$ ipython --no-banner

In [1]: import numpy as np

In [2]: from numpy import linalg as LA

In [3]: np.set_printoptions(precision=1, suppress=True, linewidth=120, floatmode="fixed")

In [4]: data = np.array([[2, 0, 0, 0], [-1, 3, 0, 0], [0, -1, 3, 0], [2, -2, 3, -1]])

In [5]: Uu, sv, Vt = LA.svd(data, full_matrices=False)

In [6]: print(np.round(Uu.T @ data @ Vt.T, 1) + 0)
[[5.5 0.0 0.0 0.0]
 [0.0 2.8 0.0 0.0]
 [0.0 0.0 2.0 0.0]
 [0.0 0.0 0.0 0.6]]

In [7]: print(sv)
[5.5 2.8 2.0 0.6]

In [8]: print(sv / sv[0])
[1.0 0.5 0.4 0.1]

In [9]: r0 = np.array([1, -3, -2, 2])

In [10]: B = data + np.outer(r0, np.eye(4)[0])

In [11]: print(B)
[[ 3.0  0.0  0.0  0.0]
 [-4.0  3.0  0.0  0.0]
 [-2.0 -1.0  3.0  0.0]
 [ 4.0 -2.0  3.0 -1.0]]

In [12]: print(LA.matrix_rank(B - data))
1

In [13]: x0 = np.array([-1, -5, 4, 2])

In [14]: print(B @ np.ones(4))
[ 3.0 -1.0  0.0  4.0]

In [15]: print(B @ (2 * x0))
[ -6.0 -22.0  38.0  32.0]

In [16]: print(B * x0)
[[ -3.0  -0.0   0.0   0.0]
 [  4.0 -15.0   0.0   0.0]
 [  2.0   5.0  12.0   0.0]
 [ -4.0  10.0  12.0  -2.0]]

In [17]: print(np.sign((B @ x0).round(6)))
[-1.0 -1.0  1.0  1.0]

In [18]: print(data.sum(axis=1))
[2 2 2 2]

In [19]: LA.rank(data)
Traceback (most recent call last):
  Cell In[19], line 1
    LA.rank(data)
AttributeError: module 'numpy.linalg' has no attribute 'rank'


In [20]: print(data - data[0])
[[ 0  0  0  0]
 [-3  3  0  0]
 [-2 -1  3  0]
 [ 0 -2  3 -1]]

In [21]: data[:, 4]
Traceback (most recent call last):
  Cell In[21], line 1
    data[:, 4]
IndexError: index 4 is out of bounds for axis 1 with size 4


In [22]: np.zeros(4, 4)
Traceback (most recent call last):
  Cell In[22], line 1
    np.zeros(4, 4)
TypeError: Cannot interpret '4' as a data type
